In [1]: import numpy as np

In [2]: import numpy.linalg as la

In [3]: np.set_printoptions(precision=1, suppress=True, linewidth=100)

In [4]: basis = np.sign(np.array([[0, 3, 1], [-1, -2, 0], [-1, -2, -2]]))

In [5]: other = (np.tril(basis, -1) + np.eye(3)) @ (np.triu(basis, 1) + np.eye(3))

In [6]: vals = np.array([-1, 1, 1])

In [7]: data = np.rint(other * vals @ la.inv(other)) + 0

In [8]: data
Out[8]: 
array([[ 5.,  4.,  2.],
       [-4., -3., -2.],
       [-4., -4., -1.]])

In [9]: u = np.array([4, 0, 1])

In [10]: other = data + np.outer(u, np.eye(3)[2])

In [11]: round(float(la.det(other) / la.det(data)), 1), np.round(1 + la.solve(data, u)[2], 1)
Out[11]: (-16.0, np.float64(-16.0))

In [12]: la.matrix_rank(la.inv(other) - la.inv(data), tol=1e-8)
Out[12]: np.int64(1)

In [13]: la.matrix_rank(other - data)
Out[13]: np.int64(1)

In [14]: U, s, Vh = la.svd(data)

In [15]: np.argmax(s[:-1] / (s[1:] + 1e-6)) + 1
Out[15]: np.int64(1)

In [16]: other = U[:, :1] @ np.diag(s[:1]) @ Vh[:1]

In [17]: round(np.abs(data - other).max(), 1)
Out[17]: np.float64(0.6)

In [18]: other
Out[18]: 
array([[ 4.9,  4.2,  1.9],
       [-3.9, -3.3, -1.5],
       [-4.2, -3.5, -1.6]])

In [19]: np.round(la.norm(data - other, 2), 1), s[1]
Out[19]: (np.float64(1.0), np.float64(1.0))

In [20]: la.matrix_rank(data, rtol=0.05)
Out[20]: np.int64(2)

In [21]: round(float(la.norm(data - other) / la.norm(data)), 1)
Out[21]: 0.1

In [22]: M = np.load("arr.npy")

In [23]: M
Out[23]: 
array([[  1.5,   1.4,  19.9],
       [  1.3,  19.8,   2.5],
       [ 17.3,   2.9,   9.6],
       [ 15.8,   8.4,   9.1],
       [ 12.2,  11.5,  10.9],
       [ 13.1,  15.1,  -1. ],
       [-14.8,   3.4, -13. ],
       [ -5.4, -17.4,  -8.3],
       [  1.9,  10.6, -16.9],
       [ -7.6,  -5.4, -17.7],
       [  4.6, -19.4,   2. ],
       [-18.2,   7.7,  -3.4],
       [ 12.9,  -5.4,  14.3],
       [ -8.8,  11.4, -13.9],
       [ -2. ,  19.1,  -5.6],
       [  9.8, -17.3,   2.3],
       [ 10.7, -12.8,  11. ],
       [ 13.8,   6.2,  13.1],
       [-10.6,  -8.5, -14.7],
       [-13.4,  -7.7, -12.7],
       [-12.8, -15.1,   3.1],
       [ -3.3,   7. , -18.5]])

In [24]: u = np.array([1, 0])

In [25]: np.convolve(M[1], u)
Out[25]: array([ 1.3, 19.8,  2.5,  0. ])

In [26]: np.polyval(u, M[1])
Out[26]: array([ 1.3, 19.8,  2.5])

In [27]: np.cross(M[1, :3], M[17, :3])
Out[27]: array([ 243.9,   17.5, -265.2])

In [28]: np.correlate(M[1], M[17], "full")
Out[28]: array([ 17. , 267.4, 173.5, 288.7,  34.5])

In [29]: A = np.array([[-0.4, 0.8, 1.5],
    ...:     [-1.4, 0.0, -0.8],
    ...:     [1.5, 0.3, 1.2],
    ...:     [1.6, 0.5, -0.6],
    ...:     [-0.7, -1.7, 0.9],
    ...:     [-0.2, -0.2, -1.0],
    ...:     [0.0, 0.2, 0.0],
    ...:     [-0.1, -0.1, 1.3],
    ...:     [0.0, -1.5, 0.2],
    ...:     [-2.4, 0.3, -0.6],
    ...:     [0.8, 0.4, 0.9],
    ...:     [-3.4, -2.2, -0.5],
    ...:     [-0.2, -0.9, 0.3],
    ...:     [1.2, -0.8, 0.5],
    ...:     [0.7, 1.7, 0.5],
    ...:     [1.2, 1.6, -1.1],
    ...:     [-2.2, 0.1, 1.6],
    ...:     [0.8, -0.2, 0.2],
    ...:     [-0.4, -0.9, -1.0],
    ...:     [0.7, 0.6, -0.4],
    ...:     [1.9, -0.1, -1.6],
    ...:     [-0.4, -0.7, -1.5],
    ...:     [0.8, -1.3, 0.0]])

In [30]: A[0] *= 20

In [31]: A
Out[31]: 
array([[-8. , 16. , 30. ],
       [-1.4,  0. , -0.8],
       [ 1.5,  0.3,  1.2],
       [ 1.6,  0.5, -0.6],
       [-0.7, -1.7,  0.9],
       [-0.2, -0.2, -1. ],
       [ 0. ,  0.2,  0. ],
       [-0.1, -0.1,  1.3],
       [ 0. , -1.5,  0.2],
       [-2.4,  0.3, -0.6],
       [ 0.8,  0.4,  0.9],
       [-3.4, -2.2, -0.5],
       [-0.2, -0.9,  0.3],
       [ 1.2, -0.8,  0.5],
       [ 0.7,  1.7,  0.5],
       [ 1.2,  1.6, -1.1],
       [-2.2,  0.1,  1.6],
       [ 0.8, -0.2,  0.2],
       [-0.4, -0.9, -1. ],
       [ 0.7,  0.6, -0.4],
       [ 1.9, -0.1, -1.6],
       [-0.4, -0.7, -1.5],
       [ 0.8, -1.3,  0. ]])

In [32]: P = A @ la.solve(A.T @ A, A.T)

In [33]: np.round(P @ A[:, 0], 1) + 0
Out[33]: 
array([-8. , -1.4,  1.5,  1.6, -0.7, -0.2,  0. , -0.1,  0. , -2.4,  0.8, -3.4, -0.2,  1.2,  0.7,
        1.2, -2.2,  0.8, -0.4,  0.7,  1.9, -0.4,  0.8])

In [34]: np.allclose(P @ P, P)
Out[34]: True

In [35]: basis = A[[3, 10]].astype(float)

In [36]: for _ in range(5):
    ...:     labels = la.norm(A[:, None] - basis, axis=-1).argmin(axis=1)
    ...:     basis = np.array([A[labels == j].mean(axis=0) for j in range(2)])
    ...: 

In [37]: labels
Out[37]: array([1, 0, 0, 0, 0, 0, 0, 0, 0, 0, 0, 0, 0, 0, 0, 0, 0, 0, 0, 0, 0, 0, 0])

In [38]: basis.round(1) + 0
Out[38]: 
array([[ 0. , -0.2, -0.1],
       [-8. , 16. , 30. ]])

In [39]: np.abs(basis[1] - basis[0]).argmax()
Out[39]: np.int64(2)
